In [1]: import numpy as np

In [2]: from numpy import linalg as LA

In [3]: np.set_printoptions(precision=2, suppress=True, linewidth=160, legacy="1.25")

In [4]: W0 = np.array([[-2.0, 0.0, 0.0, -3.0, 0.0, 0.0],
   ...:     [0.0, -2.0, -3.0, 0.0, -3.0, -3.0],
   ...:     [0.0, -3.0, -2.0, 0.0, -3.0, -3.0],
   ...:     [-3.0, 0.0, 0.0, -2.0, 0.0, 0.0],
   ...:     [0.0, -3.0, -3.0, 0.0, -2.0, -3.0],
   ...:     [0.0, -3.0, -3.0, 0.0, -3.0, -2.0]])

In [5]: W = np.array([[2, -1, -1],
   ...:     [0, 1, 1],
   ...:     [2, 1, 2],
   ...:     [-1, -2, -1],
   ...:     [-2, 0, 1],
   ...:     [2, 0, 1]])

In [6]: c = np.array([3, 3, 2])

In [7]: act = np.maximum(W0 @ W + c, 0)

In [8]: act
Out[8]: 
array([[ 2., 11.,  7.],
       [ 0.,  0.,  0.],
       [ 0.,  0.,  0.],
       [ 0., 10.,  7.],
       [ 0.,  0.,  0.],
       [ 0.,  0.,  0.]])

In [9]: (act > 0).astype(int)
Out[9]: 
array([[1, 1, 1],
       [0, 0, 0],
       [0, 0, 0],
       [0, 1, 1],
       [0, 0, 0],
       [0, 0, 0]])

In [10]: (act > 0).mean(axis=0)
Out[10]: array([0.17, 0.33, 0.33])

In [11]: Z = np.array([[2, 7, 8], [9, 8, 5], [0, 9, 3]])

In [12]: act @ Z
Out[12]: 
array([[103., 165.,  92.],
       [  0.,   0.,   0.],
       [  0.,   0.,   0.],
       [ 90., 143.,  71.],
       [  0.,   0.,   0.],
       [  0.,   0.,   0.]])

In [13]: U, s, VT = LA.svd(act)

In [14]: s
Out[14]: array([17.92,  1.42,  0.  ])

In [15]: np.argmax(s[:-1] / (s[1:] + 1e-6)) + 1
Out[15]: 2

In [16]: out = U[:, :2] @ np.diag(s[:2]) @ VT[:2]

In [17]: LA.matrix_rank(act, rtol=0.05)
Out[17]: 2

In [18]: np.round(LA.norm(act - out, 2), 2), s[2]
Out[18]: (0.0, 0.0)

In [19]: out.round(2) + 0
Out[19]: 
array([[ 2., 11.,  7.],
       [ 0.,  0.,  0.],
       [ 0.,  0.,  0.],
       [ 0., 10.,  7.],
       [ 0.,  0.,  0.],
       [ 0.,  0.,  0.]])

In [20]: data = np.loadtxt("test10.csv", delimiter=",")

In [21]: data.round(2) + 0
Out[21]: 
array([[ 0.21,  0.  ,  0.17, -0.22,  0.09, -0.01, -0.28],
       [ 0.  ,  0.02, -0.07, -0.05,  0.09,  0.07,  0.03],
       [ 0.17, -0.07,  0.34, -0.02, -0.22, -0.22, -0.31],
       [-0.22, -0.05, -0.02,  0.36, -0.3 , -0.15,  0.24],
       [ 0.09,  0.09, -0.22, -0.3 ,  0.43,  0.3 ,  0.  ],
       [-0.01,  0.07, -0.22, -0.15,  0.3 ,  0.22,  0.09],
       [-0.28,  0.03, -0.31,  0.24,  0.  ,  0.09,  0.42]])

In [22]: # rows and columns are dependent

In [23]: U, s, VT = LA.svd(data)

In [24]: evecs = VT[:(s > 1e-8).sum()]

In [25]: rng = np.random.default_rng(83652)

In [26]: x0 = data[1] + 4 * data[6] + rng.integers(2) * np.eye(7)[5]

In [27]: x0
Out[27]: array([-1.13,  0.13, -1.3 ,  0.93,  0.08,  0.44,  1.69])

In [28]: np.round(evecs.T @ evecs, 2) + 0
Out[28]: 
array([[ 0.21,  0.  ,  0.17, -0.22,  0.09, -0.01, -0.28],
       [ 0.  ,  0.02, -0.07, -0.05,  0.09,  0.07,  0.03],
       [ 0.17, -0.07,  0.34, -0.02, -0.22, -0.22, -0.31],
       [-0.22, -0.05, -0.02,  0.36, -0.3 , -0.15,  0.24],
       [ 0.09,  0.09, -0.22, -0.3 ,  0.43,  0.3 ,  0.  ],
       [-0.01,  0.07, -0.22, -0.15,  0.3 ,  0.22,  0.09],
       [-0.28,  0.03, -0.31,  0.24,  0.  ,  0.09,  0.42]])

In [29]: np.allclose(evecs.T @ evecs @ x0, x0)
Out[29]: True

In [30]: np.diag(evecs.T @ evecs)
Out[30]: array([0.21, 0.02, 0.34, 0.36, 0.43, 0.22, 0.42])
